$ ipython --no-banner

In [1]: import numpy as np

In [2]: np.set_printoptions(precision=3, suppress=True, linewidth=160)

In [3]: F = np.load("case13.npy")

In [4]: F
Out[4]: 
array([[0, 0, 0, 0],
       [0, 1, 0, 0],
       [0, 0, 2, 0],
       [0, 0, 0, 0]])

In [5]: # row 3 repeats row 0

In [6]: F @ F.T
Out[6]: 
array([[0, 0, 0, 0],
       [0, 1, 0, 0],
       [0, 0, 4, 0],
       [0, 0, 0, 0]])

In [7]: np.linalg.norm(F, axis=0)
Out[7]: array([0., 1., 2., 0.])

In [8]: w, V = np.linalg.eigvalsh(F)
---------------------------------------------------------------------------
ValueError                                Traceback (most recent call last)
Cell In[8], line 1
----> 1 w, V = np.linalg.eigvalsh(F)

ValueError: too many values to unpack (expected 2)

In [9]: w, V = np.linalg.eigh(F)

In [10]: np.unique(w.round(6) + 0, return_counts=True)[1]
Out[10]: array([2, 1, 1])

In [11]: V @ np.diag(w) @ V.T
Out[11]: 
array([[0., 0., 0., 0.],
       [0., 1., 0., 0.],
       [0., 0., 2., 0.],
       [0., 0., 0., 0.]])

In [12]: np.abs(V[:, -1]).round(6).argmax()
Out[12]: np.int64(2)

In [13]: w.sum(), np.trace(F)
Out[13]: (np.float64(3.0), np.int64(3))

In [14]: np.abs(V[:, -1])
Out[14]: array([0., 0., 1., 0.])

In [15]: (w > 1e-8).sum(), (w < -1e-8).sum()
Out[15]: (np.int64(2), np.int64(0))

In [16]: np.linalg.eigvalsh(F + -3 * np.eye(4))
Out[16]: array([-3., -3., -2., -1.])

In [17]: w
Out[17]: array([0., 0., 1., 2.])
